In [1]: import numpy as np

In [2]: np.set_printoptions(suppress=True, linewidth=120)

In [3]: def rnd(a):
   ...:     return np.round(a, 2) + 0
   ...: 

In [4]: mat = np.load("run15.npy")

In [5]: mat
Out[5]: 
array([[ 0.1,  0.6,  0.7],
       [ 0. ,  1.1,  0. ],
       [ 0.2, -0.9,  1.6],
       [-0.5, -1.7, -0.1],
       [ 0.9,  1. ,  0.1],
       [-0.1, -0.3, -0.8],
       [ 0.2, -0.4,  0.4],
       [-0.1,  1. ,  0.6],
       [-2.5, -5. ,  4. ],
       [ 0. ,  0.7,  1.2],
       [ 0.2, -0.2,  0.5],
       [ 0.6, -1.4,  0.3],
       [-0.3, -0.2,  0.9],
       [-0.3,  0.7, -1.3],
       [ 0.2, -1.2, -1.8],
       [ 1.5,  0.8,  1.1]])

In [6]: # row 8 is much longer than the rest

In [7]: idx = mat[:, 2] > np.median(mat[:, 2])

In [8]: r0 = mat[idx].mean(axis=0) - mat[~idx].mean(axis=0)

In [9]: np.argsort(-np.abs(r0).round(6), kind="stable")
Out[9]: array([2, 0, 1])

In [10]: rng = np.random.default_rng(659)

In [11]: idx = rng.permutation(3)

In [12]: M2 = mat[:, idx] * rng.choice([-1, 1], 3)

In [13]: M2
Out[13]: 
array([[-0.7,  0.6,  0.1],
       [-0. ,  1.1,  0. ],
       [-1.6, -0.9,  0.2],
       [ 0.1, -1.7, -0.5],
       [-0.1,  1. ,  0.9],
       [ 0.8, -0.3, -0.1],
       [-0.4, -0.4,  0.2],
       [-0.6,  1. , -0.1],
       [-4. , -5. , -2.5],
       [-1.2,  0.7,  0. ],
       [-0.5, -0.2,  0.2],
       [-0.3, -1.4,  0.6],
       [-0.9, -0.2, -0.3],
       [ 1.3,  0.7, -0.3],
       [ 1.8, -1.2,  0.2],
       [-1.1,  0.8,  1.5]])

In [14]: U, _, Vh = np.linalg.svd(mat.T @ M2)

In [15]: idx
Out[15]: array([2, 1, 0])

In [16]: rnd(U @ Vh)
Out[16]: 
array([[ 0.,  0.,  1.],
       [ 0.,  1.,  0.],
       [-1.,  0.,  0.]])

In [17]: cen = (mat - mat.mean(axis=0)) / mat.std(axis=0)

In [18]: np.argwhere(np.abs(cen) > 2)
Out[18]: 
array([[8, 0],
       [8, 1],
       [8, 2]])

In [19]: c = np.linalg.lstsq(np.delete(cen, 1, axis=1), cen[:, 1])[0]

In [20]: np.abs(c).argmax()
Out[20]: np.int64(0)

In [21]: rnd(c)
Out[21]: array([ 0.63, -0.21])

In [22]: D = np.linalg.norm(mat[:, None] - mat[None], axis=-1)

In [23]: D.mean(axis=1).argmax()
Out[23]: np.int64(8)

In [24]: np.flatnonzero(D[14] < D.mean() / 2)
Out[24]: array([14])

In [25]: np.linalg.matrix_rank(D ** 2)
Out[25]: np.int64(5)

In [26]: D.shape
Out[26]: (16, 16)

In [27]: D[14].round(6).argsort(kind="stable")[:4]
Out[27]: array([14,  5,  3, 13])

In [28]: mat @ mat
ValueError: matmul: Input operand 1 has a mismatch in its core dimension 0, with gufunc signature (n?,k),(k,m?)->(n?,m?) (size 16 is different from 3)


In [29]: C2 = mat.T @ mat

In [30]: rnd(np.linalg.eigvalsh(C2)[::-1])
Out[30]: array([56.9 , 15.51,  4.45])

In [31]: rnd(np.linalg.svd(mat, compute_uv=False) ** 2)
Out[31]: array([56.9 , 15.51,  4.45])

In [32]: np.trace(C2), (mat ** 2).sum()
Out[32]: (np.float64(76.87), np.float64(76.87))

In [33]: F = np.load("arr.npy")

In [34]: F
Out[34]: 
array([[ 0,  0,  0, -6],
       [ 0,  0, -9, -3],
       [ 0,  2,  0,  6],
       [ 3,  1,  9,  3]])

In [35]: M2 = np.linalg.inv(F)

In [36]: rnd(F @ M2)
Out[36]: 
array([[1., 0., 0., 0.],
       [0., 1., 0., 0.],
       [0., 0., 1., 0.],
       [0., 0., 0., 1.]])

In [37]: rnd(np.linalg.slogdet(F)[0])
Out[37]: np.float64(1.0)

In [38]: rnd(np.linalg.det(F) * M2)
Out[38]: 
array([[-54., 108., -54., 108.],
       [162.,   0., 162.,   0.],
       [ 18., -36.,   0.,   0.],
       [-54.,   0.,   0.,   0.]])

In [39]: (np.abs(M2) > 1e-9).astype(int)
Out[39]: 
array([[1, 1, 1, 1],
       [1, 0, 1, 0],
       [1, 1, 0, 0],
       [1, 0, 0, 0]])

In [40]: rnd(np.linalg.inv(M2))
Out[40]: 
array([[ 0.,  0.,  0., -6.],
       [ 0.,  0., -9., -3.],
       [ 0.,  2.,  0.,  6.],
       [ 3.,  1.,  9.,  3.]])

In [41]: rnd(np.linalg.det(F) * np.linalg.det(M2))
Out[41]: np.float64(1.0)

In [42]: J = np.array([[3.0, 0.0, 2.0], [0.0, 3.0, 1.0], [0.0, 0.0, 3.0]])

In [43]: C2 = J.T @ J

In [44]: C2
Out[44]: 
array([[ 9.,  0.,  6.],
       [ 0.,  9.,  3.],
       [ 6.,  3., 14.]])

In [45]: np.diag(C2)
Out[45]: array([ 9.,  9., 14.])

In [46]: (J @ J.T).shape
Out[46]: (3, 3)

In [47]: rnd(np.linalg.svd(J, compute_uv=False) ** 2)
Out[47]: array([18.66,  9.  ,  4.34])

In [48]: rnd(np.linalg.det(C2[::-1]))
Out[48]: np.float64(-729.0)

In [49]: rnd(np.linalg.eigvals(C2).sum().real)
Out[49]: np.float64(32.0)

In [50]: rnd(np.linalg.det(2 * C2)), rnd(np.linalg.det(C2))
Out[50]: (np.float64(5832.0), np.float64(729.0))

In [51]: np.einsum("ij,ji->", C2, C2)
Out[51]: np.float64(448.0)

In [52]: rnd(np.linalg.det(C2.T))
Out[52]: np.float64(729.0)

In [53]: vec = np.array([9, -7, -7])

In [54]: target = J @ vec

In [55]: c, lr = np.zeros(3), 1 / np.linalg.norm(J, 2) ** 2

In [56]: for i in range(150):
    ...:     c -= lr * J.T @ (J @ c - target)
    ...:     if i % 50 == 0: print(i, round(np.linalg.norm(J @ c - target), 2))
    ...: 
0 20.5
50 0.0
100 0.0

In [57]: rnd(c)
Out[57]: array([ 9., -7., -7.])

In [58]: rnd(np.linalg.cond(J))
Out[58]: np.float64(2.07)

In [59]: sv = 3 * 0.9 ** np.arange(3)

In [60]: O, _ = np.linalg.qr(np.array([[-0.5, -0.2, 0.6], [0.2, 0.4, 1.5], [2.0, 0.5, -1.1]]))

In [61]: M = rng.normal(size=(23, 3)) * sv @ O

In [62]: rnd(M)
Out[62]: 
array([[ 5.78, -0.73,  0.11],
       [ 4.87,  0.54,  1.24],
       [ 2.16,  3.54,  2.74],
       [ 0.99,  2.05,  7.31],
       [ 2.36,  2.85, -3.07],
       [ 3.56,  0.95, -5.17],
       [-1.23, -1.6 ,  4.93],
       [ 0.73,  0.82,  0.2 ],
       [ 1.04, -1.61,  0.84],
       [ 2.28,  0.51, -1.75],
       [-1.86,  2.35,  4.13],
       [-2.17, -3.58,  0.73],
       [-1.31,  5.2 ,  0.71],
       [ 0.83, -0.19,  2.81],
       [ 4.37, -0.8 , -2.24],
       [ 3.1 , -1.63,  5.  ],
       [-2.15, -1.4 ,  0.71],
       [ 1.05,  2.45,  2.81],
       [-1.32,  3.3 , -3.99],
       [ 1.01, -0.61,  3.2 ],
       [-4.23, -4.43,  5.07],
       [ 3.66,  2.22, -4.09],
       [ 0.72, -1.75, -0.85]])

In [63]: idx = rng.permutation(3)

In [64]: M2 = M[:, idx] * rng.choice([-1, 1], 3)

In [65]: rnd(M2)
Out[65]: 
array([[ 0.73, -0.11,  5.78],
       [-0.54, -1.24,  4.87],
       [-3.54, -2.74,  2.16],
       [-2.05, -7.31,  0.99],
       [-2.85,  3.07,  2.36],
       [-0.95,  5.17,  3.56],
       [ 1.6 , -4.93, -1.23],
       [-0.82, -0.2 ,  0.73],
       [ 1.61, -0.84,  1.04],
       [-0.51,  1.75,  2.28],
       [-2.35, -4.13, -1.86],
       [ 3.58, -0.73, -2.17],
       [-5.2 , -0.71, -1.31],
       [ 0.19, -2.81,  0.83],
       [ 0.8 ,  2.24,  4.37],
       [ 1.63, -5.  ,  3.1 ],
       [ 1.4 , -0.71, -2.15],
       [-2.45, -2.81,  1.05],
       [-3.3 ,  3.99, -1.32],
       [ 0.61, -3.2 ,  1.01],
       [ 4.43, -5.07, -4.23],
       [-2.22,  4.09,  3.66],
       [ 1.75,  0.85,  0.72]])

In [66]: U, _, Vh = np.linalg.svd(M.T @ M2)

In [67]: idx
Out[67]: array([1, 2, 0])
